>>> import numpy as np
>>> np.set_printoptions(precision=3, suppress=True, linewidth=140, sign=" ")
>>> K = np.array([[6, 6, 3, 7, 2, -12, 7],
...     [9, 4, 8, 4, 8, -8, 1],
...     [7, 5, 3, 3, 2, -10, 4],
...     [3, 8, 1, 7, 6, -16, 3],
...     [5, 7, 1, 5, 6, -14, 9],
...     [7, 6, 5, 8, 2, -12, 8],
...     [9, 5, 0, 5, 6, -10, 7]])
>>> rk = np.linalg.matrix_rank(K)
>>> print(rk)
6
>>> null = np.linalg.svd(K)[2][rk:].T
>>> print([int(np.linalg.matrix_rank(K[:i])) for i in range(1, len(K) + 1)])
[1, 2, 3, 4, 5, 6, 6]
>>> print(null.shape)
(7, 1)
>>> print(np.linalg.matrix_rank(K.T @ K), np.linalg.matrix_rank(K @ K.T))
6 6
>>> print(np.round(K @ null, 3) + 0)
[[ 0.]
 [ 0.]
 [ 0.]
 [ 0.]
 [ 0.]
 [ 0.]
 [ 0.]]
>>> rng = np.random.default_rng(1839)
>>> labels = rng.permutation(7)
>>> print(labels)
[ 0  2  6  5  1  3  4]
>>> out = K[labels][:, labels]
>>> print(np.round(np.sort(np.abs(np.linalg.eigvals(out))), 3) + 0)
[  0.      1.945   4.168   5.292   5.9     5.9    16.82 ]
>>> print([round(float(x), 3) for x in np.linalg.svd(K, compute_uv=False)[:3]])
[46.644, 10.108, 7.376]
>>> print(np.linalg.matrix_rank(K, rtol=0.1))
4
>>> print(round(np.linalg.norm(K, 2) / np.linalg.norm(K), 3))
0.955
>>> r0 = np.array([3, 3])
>>> print(np.convolve(K[6], r0))
[ 27  42  15  15  33 -12  -9  21]
>>> print(np.array([np.convolve(row, r0, "same") for row in K]))
[[ 18  36  27  30  27 -30 -15]
 [ 27  39  36  36  36   0 -21]
 [ 21  36  24  18  15 -24 -18]
 [  9  33  27  24  39 -30 -39]
 [ 15  36  24  18  33 -24 -15]
 [ 21  39  33  39  30 -30 -12]
 [ 27  42  15  15  33 -12  -9]]
>>> print(np.correlate(K[6], K[1], "full"))
[  9 -67  32  81  58  58 256 -27  84  17  70 -62  63]
>>> out = np.array([[-0.5, 1.1, 0.3, 0.5],
...     [0.8, -1.7, -1.4, 0.2],
...     [-0.3, -2.2, 0.3, 0.2],
...     [-1.1, 0.9, -0.6, 1.5],
...     [-1.4, 1.2, 0.7, 0.2]])
>>> W2 = np.array([[-0.2, -0.8, 0.9, -1.1, -0.4, -1.6, 0.7, -0.3, 0.6, -0.1],
...     [-0.7, -0.1, 1.6, -0.9, -0.2, -0.5, 0.1, 1.1, 0.0, 0.5],
...     [0.7, -0.3, -0.6, -2.2, -0.4, 0.9, -0.7, -0.4, 0.8, 0.7],
...     [0.8, 0.0, 0.2, 1.0, -1.2, -0.3, -0.7, -0.1, -0.9, 0.6]])
>>> mat = out @ W2
>>> print(mat)
[[-0.06  0.2   1.23 -0.6  -0.74  0.37 -0.8   1.19 -0.51  1.11]
 [ 0.21 -0.05 -1.12  3.93  0.34 -1.75  1.23 -1.57 -0.82 -1.79]
 [ 1.97  0.37 -3.93  1.85  0.2   1.79 -0.78 -2.47 -0.12 -0.74]
 [ 0.37  0.97  1.11  3.22 -1.3   0.32 -1.31  1.41 -2.49  1.04]
 [ 0.09  0.79  0.28 -0.88 -0.2   2.21 -1.49  1.44 -0.46  1.35]]
>>> print(np.round(np.linalg.norm(mat, 2) / np.linalg.norm(mat), 3))
0.7
>>> print([round(float(x), 3) for x in np.linalg.svd(mat, compute_uv=False)[:3]])
[7.191, 5.466, 4.822]
>>> print(np.linalg.matrix_rank(mat, rtol=0.1))
4
>>> rk = np.linalg.matrix_rank(mat)
>>> print(rk)
4
>>> null = np.linalg.svd(mat)[2][rk:].T
>>> print(np.linalg.matrix_rank(mat.T @ mat), np.linalg.matrix_rank(mat @ mat.T))
4 4
>>> print(null.shape)
(10, 6)
>>> print([int(np.linalg.matrix_rank(np.delete(mat, i, axis=0))) for i in range(5)])
[4, 4, 4, 4, 4]
>>> print(np.allclose(mat @ null, 0))
True
>>> U, sigma, Vh = np.linalg.svd(mat)
>>> print(np.argmax(sigma[:-1] / (sigma[1:] + 1e-6)) + 1)
4
>>> print(sigma.round(3) + 0)
[ 7.191  5.466  4.822  0.826  0.   ]
>>> out = U[:, :4] @ np.diag(sigma[:4]) @ Vh[:4]
>>> print(round(float(np.linalg.norm(mat - out) / np.linalg.norm(mat)), 3))
0.0
>>> print(out)
[[-0.06  0.2   1.23 -0.6  -0.74  0.37 -0.8   1.19 -0.51  1.11]
 [ 0.21 -0.05 -1.12  3.93  0.34 -1.75  1.23 -1.57 -0.82 -1.79]
 [ 1.97  0.37 -3.93  1.85  0.2   1.79 -0.78 -2.47 -0.12 -0.74]
 [ 0.37  0.97  1.11  3.22 -1.3   0.32 -1.31  1.41 -2.49  1.04]
 [ 0.09  0.79  0.28 -0.88 -0.2   2.21 -1.49  1.44 -0.46  1.35]]
>>> print(np.linalg.matrix_rank(mat, rtol=0.05))
4
>>> U, sigma, Vh = np.linalg.svd(mat)
>>> vecs = Vh[:(sigma > 1e-8).sum()]
>>> vec = mat[0] + 5 * mat[3] + rng.integers(2) * np.eye(10)[4]
>>> print(vec)
[  1.79   5.05   6.78  15.5   -7.24   1.97  -7.35   8.24 -12.96   6.31]
>>> print(np.diag(vecs.T @ vecs))
[ 0.311  0.134  0.517  0.799  0.43   0.615  0.274  0.421  0.245  0.253]
>>> print(np.allclose(vecs.T @ vecs @ vec, vec))
True
>>> print(np.linalg.matrix_rank(np.vstack([mat, vec])))
4
>>> data = np.load("out7.npy")
>>> print(data)
[[ 2  9  7  9 -2 -3  3 -6 -5]
 [-3  2 -3  8 -4  0 -5 -4 -5]
 [ 3  1  8 -3  7 -8 -5 -7  6]
 [ 1 -3 -1  5 -2  5  0 -8  5]
 [-7  9  9 -1  9 -7  5 -9 -4]]
>>> w1 = np.array([[5, -1, 3, 1, -2],
...     [3, -3, -3, -5, 2],
...     [0, 1, 3, 0, -5],
...     [-5, -1, -3, -1, 5],
...     [2, 4, 1, -1, 5],
...     [5, -3, -2, 5, 5],
...     [2, 2, 1, 1, -1],
...     [3, 1, 1, 3, 4],
...     [5, 1, -1, 5, 1]])
>>> beta = np.array([0, 1, 3, 3, 3])
>>> act = np.maximum(data @ w1 + beta, 0)
>>> print((act > 0).astype(int))
[[ 0  0  0  0  0]
 [ 0  0  0  0  1]
 [ 1  1  1  0  0]
 [ 0  0  0  1  1]
 [ 0  1  1  0  0]]
>>> print(np.linalg.matrix_rank(act))
4
>>> print(act)
[[  0   0   0   0   0]
 [  0   0   0   0  32]
 [  6  47  47   0   0]
 [  0   0   0  42  13]
 [  0  45   8   0   0]]
>>> W2 = np.array([[0, 1], [-1, 1], [-3, -2], [1, 1], [-1, 3]])
>>> print(w1 @ W2)
[[ -5  -7]
 [  5   7]
 [ -5 -20]
 [  4  14]
 [-13  18]
 [  9  26]
 [ -3   0]
 [ -5  17]
 [  6  16]]
>>> print(act @ W2)
[[   0    0]
 [ -32   96]
 [-188  -41]
 [  29   81]
 [ -69   29]]
>>> print((act @ W2).round(6).argmax(axis=1))
[ 0  1  1  1  1]
